>>> import numpy as np
>>> from numpy import linalg as LA
>>> np.set_printoptions(precision=3, suppress=True, linewidth=200)
>>> m1 = np.loadtxt("sample19.csv", delimiter=",")
>>> m1
array([[ -2.,  -2.,  -2.,  -2.,  -2.,  -2.,  -2.,  -2.,  -2.,  -2.,  -2.,  -2.,  -2.,  -2.],
       [ -2.,  -4.,  -4.,  -4.,  -4.,  -4.,  -4.,  -4.,  -4.,  -4.,  -4.,  -4.,  -4.,  -4.],
       [ -2.,  -4.,  -6.,  -6.,  -6.,  -6.,  -6.,  -6.,  -6.,  -6.,  -6.,  -6.,  -6.,  -6.],
       [ -2.,  -4.,  -6.,  -8.,  -8.,  -8.,  -8.,  -8.,  -8.,  -8.,  -8.,  -8.,  -8.,  -8.],
       [ -2.,  -4.,  -6.,  -8., -10., -10., -10., -10., -10., -10., -10., -10., -10., -10.],
       [ -2.,  -4.,  -6.,  -8., -10., -12., -12., -12., -12., -12., -12., -12., -12., -12.],
       [ -2.,  -4.,  -6.,  -8., -10., -12., -14., -14., -14., -14., -14., -14., -14., -14.],
       [ -2.,  -4.,  -6.,  -8., -10., -12., -14., -16., -16., -16., -16., -16., -16., -16.],
       [ -2.,  -4.,  -6.,  -8., -10., -12., -14., -16., -18., -18., -18., -18., -18., -18.],
       [ -2.,  -4.,  -6.,  -8., -10., -12., -14., -16., -18., -20., -20., -20., -20., -20.],
       [ -2.,  -4.,  -6.,  -8., -10., -12., -14., -16., -18., -20., -22., -22., -22., -22.],
       [ -2.,  -4.,  -6.,  -8., -10., -12., -14., -16., -18., -20., -22., -24., -24., -24.],
       [ -2.,  -4.,  -6.,  -8., -10., -12., -14., -16., -18., -20., -22., -24., -26., -26.],
       [ -2.,  -4.,  -6.,  -8., -10., -12., -14., -16., -18., -20., -22., -24., -26., -28.]])
>>> f = np.array([4, 4])
>>> np.polyval(f, m1[11])
array([ -4., -12., -20., -28., -36., -44., -52., -60., -68., -76., -84., -92., -92., -92.])
>>> np.round(LA.eigvalsh(m1).min(), 3)
np.float64(-170.589)
>>> f, v = m1[1], m1[0]
>>> f @ v
np.float64(108.0)
>>> pr = (f @ v) / (f @ f) * f
>>> round(float(LA.norm(f + v) ** 2 + LA.norm(f - v) ** 2), 3)
536.0
>>> np.round((v - pr) @ f, 3)
np.float64(0.0)
>>> pr
array([-1.019, -2.038, -2.038, -2.038, -2.038, -2.038, -2.038, -2.038, -2.038, -2.038, -2.038, -2.038, -2.038, -2.038])
>>> X = np.load("case12.npy")
>>> X
array([[ 0.,  2.,  0.,  0.,  0.,  0.,  0.,  0.],
       [ 3.,  1.,  0.,  0.,  0.,  0.,  0.,  0.],
       [ 0.,  0., -3.,  3.,  1., -2.,  1., -3.],
       [ 0.,  0.,  0., -1.,  0., -3., -1., -2.],
       [ 0.,  0.,  1., -1.,  3.,  0.,  1., -3.],
       [ 0.,  0., -3.,  2., -1.,  3.,  3., -1.],
       [ 0.,  0., -2.,  3.,  0.,  3.,  2.,  1.],
       [ 0.,  0.,  3., -2.,  2.,  0., -3., -1.]])
>>> f = np.array([4, -4])
>>> np.polyval(f, X[5])
array([ -4.,  -4., -16.,   4.,  -8.,   8.,   8.,  -8.])
>>> np.convolve(X[5], f)
array([  0.,   0., -12.,  20., -12.,  16.,   0., -16.,   4.])
>>> (LA.matrix_power((X != 0) + (X.T != 0) + np.eye(8), 8) > 0).astype(int)
array([[1, 1, 0, 0, 0, 0, 0, 0],
       [1, 1, 0, 0, 0, 0, 0, 0],
       [0, 0, 1, 1, 1, 1, 1, 1],
       [0, 0, 1, 1, 1, 1, 1, 1],
       [0, 0, 1, 1, 1, 1, 1, 1],
       [0, 0, 1, 1, 1, 1, 1, 1],
       [0, 0, 1, 1, 1, 1, 1, 1],
       [0, 0, 1, 1, 1, 1, 1, 1]])
>>> (X != 0).astype(int)
array([[0, 1, 0, 0, 0, 0, 0, 0],
       [1, 1, 0, 0, 0, 0, 0, 0],
       [0, 0, 1, 1, 1, 1, 1, 1],
       [0, 0, 0, 1, 0, 1, 1, 1],
       [0, 0, 1, 1, 1, 0, 1, 1],
       [0, 0, 1, 1, 1, 1, 1, 1],
       [0, 0, 1, 1, 0, 1, 1, 1],
       [0, 0, 1, 1, 1, 0, 1, 1]])
>>> round(float(LA.det(X)), 3)
48.0
>>> X @ X
array([[  6.,   2.,   0.,   0.,   0.,   0.,   0.,   0.],
       [  3.,   7.,   0.,   0.,   0.,   0.,   0.,   0.],
       [  0.,   0.,   5.,  -8.,  -4.,  -6.,   0.,   6.],
       [  0.,   0.,   5.,  -4.,  -1.,  -9.,  -4.,   6.],
       [  0.,   0., -11.,  10.,   4.,   4.,  16.,  -6.],
       [  0.,   0., -10.,   7., -11.,  18.,  12.,   9.],
       [  0.,   0.,  -4.,   1.,  -3.,  10.,   5.,  -2.],
       [  0.,   0.,  -4.,   2.,   7.,  -9.,   4., -13.]])
>>> np.flatnonzero(LA.matrix_power((X != 0) + (X.T != 0) + np.eye(8), 8)[2])
array([2, 3, 4, 5, 6, 7])
>>> LA.cond(X) > 100
np.True_
>>> K = np.loadtxt("arr.csv", delimiter=",")
>>> K
array([[-0.234,  0.152,  0.646, -0.523, -0.047,  0.478],
       [ 0.156, -0.172, -0.592, -0.416, -0.491,  0.427],
       [-0.664, -0.461, -0.191, -0.39 ,  0.227, -0.325],
       [ 0.195,  0.606, -0.123, -0.547,  0.001, -0.529],
       [-0.664,  0.545, -0.213,  0.316, -0.326,  0.102],
       [ 0.   ,  0.265, -0.368, -0.047,  0.774,  0.439]])
>>> cov = K.T @ K
>>> cov.round(3) + 0
array([[1., 0., 0., 0., 0., 0.],
       [0., 1., 0., 0., 0., 0.],
       [0., 0., 1., 0., 0., 0.],
       [0., 0., 0., 1., 0., 0.],
       [0., 0., 0., 0., 1., 0.],
       [0., 0., 0., 0., 0., 1.]])
>>> LA.eigvalsh(cov)[::-1]
array([1., 1., 1., 1., 1., 1.])
>>> LA.matrix_rank(cov)
np.int64(6)
